$ python -q
>>> import numpy as np
>>> np.set_printoptions(suppress=True, linewidth=100)
>>> rnd = lambda a: np.round(a, 2) + 0
>>> arr = np.load("m.npy")
>>> print(arr)
[[-2.7  3.  -2.  -2.   2.  -3.  -1.   0.  -4. ]
 [-4.   0.3 -2.  -5.   5.  -4.   0.  -2.  -5. ]
 [ 2.   2.   3.3  5.   2.   0.   5.   2.   3. ]
 [-2.   4.   3.  -4.7  2.  -2.  -4.  -5.   5. ]
 [-4.   3.  -1.  -5.  -3.7 -1.   0.  -1.   5. ]
 [-1.  -3.   4.  -5.   2.   3.3  2.  -3.   5. ]
 [-1.   1.   0.  -1.   1.   3.   0.3 -1.  -2. ]
 [ 0.   3.  -3.  -4.  -2.  -3.   2.   0.3 -4. ]
 [-3.   3.  -2.  -2.   2.  -3.  -1.   0.  -3.7]]
>>> left, s, VT = np.linalg.svd(arr)
>>> rnd(s)
array([16.99, 14.63,  8.84,  7.87,  6.63,  3.85,  3.55,  0.75,  0.  ])
>>> print(np.argmax(s[:-1] / (s[1:] + 1e-6)) + 1)
8
>>> M2 = left[:, :8] @ np.diag(s[:8]) @ VT[:8]
>>> rnd(np.abs(arr - M2).max())
np.float64(0.0)
>>> f, r1 = arr[2], arr[8]
>>> f @ f
np.float64(85.89)
>>> pr = (f @ r1) / (f @ f) * f
>>> rnd(pr)
array([-0.67, -0.67, -1.1 , -1.67, -0.67,  0.  , -1.67, -0.67, -1.  ])
>>> np.linalg.matrix_rank(np.outer(f, r1))
np.int64(1)
>>> T = np.stack([arr, -1 * arr, arr[::-1]])
>>> T.shape
(3, 9, 9)
>>> rnd(np.linalg.norm(T, axis=(1, 2)))
array([26.74, 26.74, 26.74])
>>> np.linalg.matrix_rank(T.reshape(3, -1))
np.int64(2)
>>> np.linalg.matrix_rank(T)
array([9, 9, 9])
>>> T.sum(axis=0)
array([[-3. ,  3. , -2. , -2. ,  2. , -3. , -1. ,  0. , -3.7],
       [ 0. ,  3. , -3. , -4. , -2. , -3. ,  2. ,  0.3, -4. ],
       [-1. ,  1. ,  0. , -1. ,  1. ,  3. ,  0.3, -1. , -2. ],
       [-1. , -3. ,  4. , -5. ,  2. ,  3.3,  2. , -3. ,  5. ],
       [-4. ,  3. , -1. , -5. , -3.7, -1. ,  0. , -1. ,  5. ],
       [-2. ,  4. ,  3. , -4.7,  2. , -2. , -4. , -5. ,  5. ],
       [ 2. ,  2. ,  3.3,  5. ,  2. ,  0. ,  5. ,  2. ,  3. ],
       [-4. ,  0.3, -2. , -5. ,  5. , -4. ,  0. , -2. , -5. ],
       [-2.7,  3. , -2. , -2. ,  2. , -3. , -1. ,  0. , -4. ]])
>>> J = np.array([[3, 4, 5, 6, 7],
...     [8, 9, 10, 11, 12],
...     [13, 14, 15, 16, 17],
...     [18, 19, 20, 21, 22],
...     [23, 24, 25, 26, 27],
...     [28, 29, 30, 31, 32],
...     [33, 34, 35, 36, 37]])
>>> # null space of dimension 3
>>> left, s = np.linalg.svd(J)
Traceback (most recent call last):
  File "<python-input-23>", line 1, in <module>
    left, s = np.linalg.svd(J)
    ^^^^^^^
ValueError: too many values to unpack (expected 2)
>>> left, s, VT = np.linalg.svd(J, full_matrices=False)
>>> rnd(s)
array([132.5 ,   3.74,   0.  ,   0.  ,   0.  ])
>>> rnd(s / s[0])
array([1.  , 0.03, 0.  , 0.  , 0.  ])
>>> rnd(left.T @ left)
array([[1., 0., 0., 0., 0.],
       [0., 1., 0., 0., 0.],
       [0., 0., 1., 0., 0.],
       [0., 0., 0., 1., 0.],
       [0., 0., 0., 0., 1.]])
>>> rnd(VT @ VT.T)
array([[1., 0., 0., 0., 0.],
       [0., 1., 0., 0., 0.],
       [0., 0., 1., 0., 0.],
       [0., 0., 0., 1., 0.],
       [0., 0., 0., 0., 1.]])
>>> print(rnd(np.cumsum(s ** 2) / np.sum(s ** 2)))
[1. 1. 1. 1. 1.]
>>> left.shape, s.shape, VT.shape
((7, 5), (5,), (5, 5))
>>> np.abs(left[:, 0]).round(6).argmax()
np.int64(6)
>>> rnd(np.abs(VT[0]))
array([0.41, 0.43, 0.45, 0.46, 0.48])
>>> (s > 1e-8).sum()
np.int64(2)
